>>> import numpy as np
>>> np.set_printoptions(precision=1, suppress=True, linewidth=200)
>>> K = np.load("sample11.npy")
>>> K
array([[ -5,  -1,   1,  -4],
       [ -6,  -3,  -1,  -5],
       [  2, -11,  -7,  -1],
       [  2, -12, -15,   1],
       [ -6,  -7, -11,  -4],
       [ -1,  -6,  -6,   3],
       [  3,  -7,  -7,  -4],
       [  8,   1, -15,  -8],
       [ 17,   9, -14,  -3],
       [ 19,   4, -15, -11],
       [ 24,   8, -24, -16],
       [ 20,   6, -28, -15],
       [ 27,   7, -34, -17],
       [ 26,   7, -33, -19],
       [ 17,   5, -34, -16],
       [ 11,  10, -30,  -7],
       [  3,  11, -38,   1],
       [ -1,   8, -41,  -1],
       [ -6,  12, -46,  -3],
       [ -8,  10, -51,  -6],
       [-17,   9, -44,   2],
       [-13,  14, -37,   9],
       [ -6,   5, -35,   7]])
>>> M2 = np.c_[K[:, :1] @ np.array([[2]]), np.array([1, -3, 0, 5, 5, -3, -1, 5, 3, -4, 3, -2, 4, 3, -1, -5, -5, 4, 4, 0, -4, 0, 2])]
>>> M2
array([[-10,   1],
       [-12,  -3],
       [  4,   0],
       [  4,   5],
       [-12,   5],
       [ -2,  -3],
       [  6,  -1],
       [ 16,   5],
       [ 34,   3],
       [ 38,  -4],
       [ 48,   3],
       [ 40,  -2],
       [ 54,   4],
       [ 52,   3],
       [ 34,  -1],
       [ 22,  -5],
       [  6,  -5],
       [ -2,   4],
       [-12,   4],
       [-16,   0],
       [-34,  -4],
       [-26,   0],
       [-12,   2]])
>>> np.round(np.linalg.lstsq(K, M2[:, 0])[0], 1) + 0
array([2., 0., 0., 0.])
>>> np.round(np.linalg.norm(M2 - K @ np.linalg.lstsq(K, M2)[0], axis=0), 1) + 0
array([ 0. , 15.4])
>>> np.linalg.matrix_rank(np.c_[K, M2])
np.int64(5)
>>> u = np.array([0, -1, 2])
>>> g = np.array([-2, -1, 3])
>>> F = np.outer(u, g)
>>> F
array([[ 0,  0,  0],
       [ 2,  1, -3],
       [-4, -2,  6]])
>>> np.linalg.cond(F) > 100
np.True_
>>> np.linalg.matrix_rank(F, rtol=0.1)
np.int64(1)
>>> np.round(np.linalg.norm(F, 2) / np.linalg.norm(F), 1)
np.float64(1.0)
>>> hat = np.triu(np.array([[-2, 2, 2], [0, 3, 3], [-1, 3, -3]]), 1) + np.eye(3)
>>> M2 = hat @ F @ np.linalg.inv(hat)
>>> hat @ F - F @ hat
array([[ -4.,  -2.,   6.],
       [-12., -10.,  11.],
       [  0.,   8.,  14.]])
>>> np.trace(M2), np.trace(F)
(np.float64(7.0), np.int64(7))
>>> np.round(np.poly(M2), 1) + 0
array([ 1., -7.,  0.,  0.])
>>> np.round(np.linalg.det(M2), 1)
np.float64(-0.0)
>>> M2
array([[ -4.,   6.,  -4.],
       [-10.,  15., -10.],
       [ -4.,   6.,  -4.]])
>>> gram = M2.T @ M2
>>> np.round(np.linalg.eigvalsh(gram)[::-1], 1) + 0
array([561.,   0.,   0.])
>>> gram
array([[ 132., -198.,  132.],
       [-198.,  297., -198.],
       [ 132., -198.,  132.]])
>>> np.linalg.matrix_rank(gram)
np.int64(1)
>>> np.allclose(gram, gram.T)
True
>>> (M2 @ M2.T).shape
(3, 3)
>>> W0 = np.load("case9.npy")
>>> W0
array([[ 1.,  5.,  0.,  0.,  0.],
       [ 5.,  3.,  5.,  0.,  0.],
       [ 0.,  5., -2.,  5.,  0.],
       [ 0.,  0.,  5.,  2.,  5.],
       [ 0.,  0.,  0.,  5.,  1.]])
>>> W0.sum(axis=0)
array([ 6., 13.,  8., 12.,  6.])
>>> W0 - W0[0]
array([[ 0.,  0.,  0.,  0.,  0.],
       [ 4., -2.,  5.,  0.,  0.],
       [-1.,  0., -2.,  5.,  0.],
       [-1., -5.,  5.,  2.,  5.],
       [-1., -5.,  0.,  5.,  1.]])
>>> np.linalg.svd(W0, compute_uv=False)
array([9.7, 8.2, 6.8, 3.3, 0.1])
>>> rng = np.random.default_rng(67)
>>> idx = rng.permutation(5)
>>> idx
array([3, 2, 4, 1, 0])
>>> M2 = W0[idx][:, idx]
>>> np.sort(np.abs(np.linalg.eigvals(M2)))
array([0.1, 3.3, 6.8, 8.2, 9.7])
>>> np.trace(M2)
np.float64(5.0)
>>> mat = np.array([[1, 6, 1, 6, 1, 6],
...     [2, 3, 2, 3, 2, 3],
...     [8, 7, 8, 7, 8, 7],
...     [1, 6, 1, 6, 1, 6],
...     [2, 3, 2, 3, 2, 3],
...     [8, 7, 8, 7, 8, 7]])
>>> left, sigma, Vh = np.linalg.svd(mat)
>>> np.argmax(sigma[:-1] / (sigma[1:] + 1e-6)) + 1
np.int64(2)
>>> M2 = left[:, :2] @ np.diag(sigma[:2]) @ Vh[:2]
>>> np.linalg.matrix_rank(M2)
np.int64(2)
>>> M2
array([[1., 6., 1., 6., 1., 6.],
       [2., 3., 2., 3., 2., 3.],
       [8., 7., 8., 7., 8., 7.],
       [1., 6., 1., 6., 1., 6.],
       [2., 3., 2., 3., 2., 3.],
       [8., 7., 8., 7., 8., 7.]])
>>> round(float(np.abs(mat - M2).max()), 1)
0.0
>>> left, sigma, Vh = np.linalg.svd(M2)
>>> evecs = Vh[:(sigma > 1e-8).sum()]
>>> vec = M2[1] + -2 * M2[4] + rng.integers(2) * np.eye(6)[3]
>>> vec
array([-2., -3., -2., -3., -2., -3.])
>>> np.diag(evecs.T @ evecs)
array([0.3, 0.3, 0.3, 0.3, 0.3, 0.3])
